$ ipython --no-banner

In [1]: import numpy as np

In [2]: np.set_printoptions(suppress=True, linewidth=120)

In [3]: def rd(a):
   ...:     return np.round(a, 2) + 0
   ...: 

In [4]: m1 = 0.9 ** np.abs(np.subtract.outer(np.arange(13), np.arange(13)))

In [5]: rd(m1)
Out[5]: 
array([[1.  , 0.9 , 0.81, 0.73, 0.66, 0.59, 0.53, 0.48, 0.43, 0.39, 0.35, 0.31, 0.28],
       [0.9 , 1.  , 0.9 , 0.81, 0.73, 0.66, 0.59, 0.53, 0.48, 0.43, 0.39, 0.35, 0.31],
       [0.81, 0.9 , 1.  , 0.9 , 0.81, 0.73, 0.66, 0.59, 0.53, 0.48, 0.43, 0.39, 0.35],
       [0.73, 0.81, 0.9 , 1.  , 0.9 , 0.81, 0.73, 0.66, 0.59, 0.53, 0.48, 0.43, 0.39],
       [0.66, 0.73, 0.81, 0.9 , 1.  , 0.9 , 0.81, 0.73, 0.66, 0.59, 0.53, 0.48, 0.43],
       [0.59, 0.66, 0.73, 0.81, 0.9 , 1.  , 0.9 , 0.81, 0.73, 0.66, 0.59, 0.53, 0.48],
       [0.53, 0.59, 0.66, 0.73, 0.81, 0.9 , 1.  , 0.9 , 0.81, 0.73, 0.66, 0.59, 0.53],
       [0.48, 0.53, 0.59, 0.66, 0.73, 0.81, 0.9 , 1.  , 0.9 , 0.81, 0.73, 0.66, 0.59],
       [0.43, 0.48, 0.53, 0.59, 0.66, 0.73, 0.81, 0.9 , 1.  , 0.9 , 0.81, 0.73, 0.66],
       [0.39, 0.43, 0.48, 0.53, 0.59, 0.66, 0.73, 0.81, 0.9 , 1.  , 0.9 , 0.81, 0.73],
       [0.35, 0.39, 0.43, 0.48, 0.53, 0.59, 0.66, 0.73, 0.81, 0.9 , 1.  , 0.9 , 0.81],
       [0.31, 0.35, 0.39, 0.43, 0.48, 0.53, 0.59, 0.66, 0.73, 0.81, 0.9 , 1.  , 0.9 ],
       [0.28, 0.31, 0.35, 0.39, 0.43, 0.48, 0.53, 0.59, 0.66, 0.73, 0.81, 0.9 , 1.  ]])

In [6]: # symmetric, so the eigenvalues are real

In [7]: L = np.linalg.cholesky(m1)

In [8]: np.linalg.eigvalsh(m1).min() > 0
Out[8]: np.True_

In [9]: rd(np.prod(np.diag(L)) ** 2), rd(np.linalg.det(m1))
Out[9]: (np.float64(0.0), np.float64(0.0))

In [10]: evals, evecs = np.linalg.eigh(m1)

In [11]: x0 = np.array([2, 9, -9, 0, -3, 8, -7, 3, 4, 7, -8, -4, -6])

In [12]: rd(x0 @ m1 @ x0 / (x0 @ x0)), rd(evals[0]), rd(evals[-1])
Out[12]: (np.float64(0.25), np.float64(0.05), np.float64(8.73))

In [13]: rng = np.random.default_rng(70406)

In [14]: lab = rng.permutation(13)

In [15]: lab
Out[15]: array([ 6,  8,  0,  3,  4, 12,  2,  1,  7, 10,  5, 11,  9])

In [16]: out = m1[lab][:, lab]

In [17]: rd(np.sort(np.abs(np.linalg.eigvals(out))))
Out[17]: array([0.05, 0.06, 0.06, 0.07, 0.08, 0.09, 0.12, 0.16, 0.23, 0.39, 0.78, 2.18, 8.73])

In [18]: np.trace(out)
Out[18]: np.float64(13.0)

In [19]: A = np.load("mat.npy")

In [20]: A
Out[20]: 
array([[-0.53, -1.64, -2.16, -0.03,  4.17],
       [-0.6 , -0.72,  2.47,  2.68, -3.3 ],
       [ 0.4 , -4.04, -2.7 ,  0.52,  0.97],
       [ 4.52,  1.11,  0.7 ,  1.15, -1.24],
       [-2.61,  2.73,  0.57,  1.82, -2.66],
       [ 2.13,  2.65, -0.77, -1.  ,  3.44],
       [ 1.86,  4.62, -0.24, -0.01, -0.29],
       [ 2.76,  2.03, -2.13,  2.4 , -1.72],
       [-1.33,  2.12, -1.58,  4.02, -0.32],
       [-0.82,  2.22,  0.75,  3.88,  1.95]])

In [21]: q, r_ = np.linalg.qr(A)

In [22]: rd(r_)
Out[22]: 
array([[ 6.79,  1.88, -0.92, -0.73,  0.35],
       [ 0.  ,  8.16,  0.93,  2.81, -1.19],
       [ 0.  ,  0.  ,  5.04, -0.78, -3.51],
       [ 0.  ,  0.  ,  0.  , -6.4 ,  2.37],
       [ 0.  ,  0.  ,  0.  ,  0.  ,  6.1 ]])

In [23]: rd(q.T @ q)
Out[23]: 
array([[1., 0., 0., 0., 0.],
       [0., 1., 0., 0., 0.],
       [0., 0., 1., 0., 0.],
       [0., 0., 0., 1., 0.],
       [0., 0., 0., 0., 1.]])

In [24]: np.allclose(r_.T @ r_, A.T @ A)
Out[24]: True
